$ ipython --no-banner

In [1]: import numpy as np

In [2]: np.set_printoptions(precision=2, suppress=True, linewidth=100, floatmode="fixed")

In [3]: rnd = lambda a: np.round(a, 2) + 0

In [4]: B = np.array([[1, 2, 0, 1, 2, 0, 2, 0, 0, 1, 2, 3, 0],
   ...:     [1, 3, 0, 3, 2, 1, 2, 1, 2, 3, 1, 1, 0],
   ...:     [2, 0, 2, 3, 1, 3, 1, 3, 1, 1, 2, 3, 3],
   ...:     [2, 0, 3, 3, 2, 3, 3, 2, 3, 2, 2, 1, 3],
   ...:     [3, 1, 1, 3, 1, 1, 1, 3, 0, 0, 1, 3, 3],
   ...:     [3, 1, 2, 1, 2, 3, 2, 1, 2, 0, 3, 3, 1],
   ...:     [3, 1, 3, 2, 2, 0, 1, 0, 1, 0, 1, 1, 3],
   ...:     [0, 0, 0, 2, 3, 0, 2, 2, 0, 2, 3, 3, 0],
   ...:     [0, 0, 1, 1, 3, 2, 1, 1, 1, 2, 3, 1, 1],
   ...:     [2, 2, 2, 3, 2, 0, 0, 3, 3, 1, 0, 2, 0],
   ...:     [0, 0, 0, 3, 2, 2, 1, 3, 0, 2, 0, 3, 1],
   ...:     [2, 2, 3, 0, 2, 2, 0, 2, 1, 2, 0, 2, 0],
   ...:     [2, 0, 0, 1, 3, 3, 1, 0, 1, 1, 0, 0, 3]])

In [5]: arr = B - B.T

In [6]: print(arr)
[[ 0  1 -2 -1 -1 -3 -1  0  0 -1  2  1 -2]
 [-1  0  0  3  1  0  1  1  2  1  1 -1  0]
 [ 2  0  0  0  0  1 -2  3  0 -1  2  0  3]
 [ 1 -3  0  0 -1  2  1  0  2 -1 -1  1  2]
 [ 1 -1  0  1  0 -1 -1  0 -3 -2 -1  1  0]
 [ 3  0 -1 -2  1  0  2  1  0  0  1  1 -2]
 [ 1 -1  2 -1  1 -2  0 -2  0  0  0  1  2]
 [ 0 -1 -3  0  0 -1  2  0 -1 -1  0  1  0]
 [ 0 -2  0 -2  3  0  0  1  0 -1  3  0  0]
 [ 1 -1  1  1  2  0  0  1  1  0 -2  0 -1]
 [-2 -1 -2  1  1 -1  0  0 -3  2  0  3  1]
 [-1  1  0 -1 -1 -1 -1 -1  0  0 -3  0  0]
 [ 2  0 -3 -2  0  2 -2  0  0  1 -1  0  0]]

In [7]: # skew-symmetric

In [8]: r0, v = arr[4], arr[3]

In [9]: print(r0 @ v)
-1

In [10]: print(r0 @ r0)
20

In [11]: pr = (r0 @ v) / (r0 @ r0) * r0

In [12]: (v - pr) @ r0
Out[12]: np.float64(0.0)

In [13]: rnd(np.linalg.norm(r0 + v) ** 2 + np.linalg.norm(r0 - v) ** 2)
Out[13]: np.float64(94.0)

In [14]: m1 = np.array([[-1, -2, -1, -1, 0],
    ...:     [0, 2, 1, -2, -1],
    ...:     [-1, 1, 0, 0, -1],
    ...:     [2, 2, 2, 1, -2],
    ...:     [2, 0, 0, 1, 2],
    ...:     [1, 2, 1, -1, 1]])

In [15]: m1
Out[15]: 
array([[-1, -2, -1, -1,  0],
       [ 0,  2,  1, -2, -1],
       [-1,  1,  0,  0, -1],
       [ 2,  2,  2,  1, -2],
       [ 2,  0,  0,  1,  2],
       [ 1,  2,  1, -1,  1]])

In [16]: hat = m1 @ np.linalg.solve(m1.T @ m1, m1.T)

In [17]: rnd(np.diag(hat))
Out[17]: array([0.67, 0.85, 0.77, 0.94, 1.00, 0.77])

In [18]: rnd(np.linalg.eigvalsh(hat))
Out[18]: array([0.00, 1.00, 1.00, 1.00, 1.00, 1.00])

In [19]: vec = np.array([1, 0, -1, 1, -2])

In [20]: target = m1 @ vec

In [21]: rnd(np.linalg.solve(m1.T @ m1, m1.T @ target))
Out[21]: array([ 1.00,  0.00, -1.00,  1.00, -2.00])

In [22]: rnd(np.linalg.pinv(m1) @ m1)
Out[22]: 
array([[1.00, 0.00, 0.00, 0.00, 0.00],
       [0.00, 1.00, 0.00, 0.00, 0.00],
       [0.00, 0.00, 1.00, 0.00, 0.00],
       [0.00, 0.00, 0.00, 1.00, 0.00],
       [0.00, 0.00, 0.00, 0.00, 1.00]])

In [23]: print(rnd(np.linalg.lstsq(m1, target)[0]))
[ 1.00  0.00 -1.00  1.00 -2.00]

In [24]: target
Out[24]: array([-1, -1,  1,  5, -1, -3])

In [25]: rng = np.random.default_rng(68)

In [26]: target = target + 0.02 * rng.normal(size=6)

In [27]: rnd(target)
Out[27]: array([-0.96, -0.98,  1.01,  5.00, -0.97, -2.98])

In [28]: b, *_ = np.linalg.lstsq(m1, target)

In [29]: print(rnd(m1.T @ (target - m1 @ b)))
[0.00 0.00 0.00 0.00 0.00]

In [30]: b.round()
Out[30]: array([ 1.00,  0.00, -1.00,  1.00, -2.00])
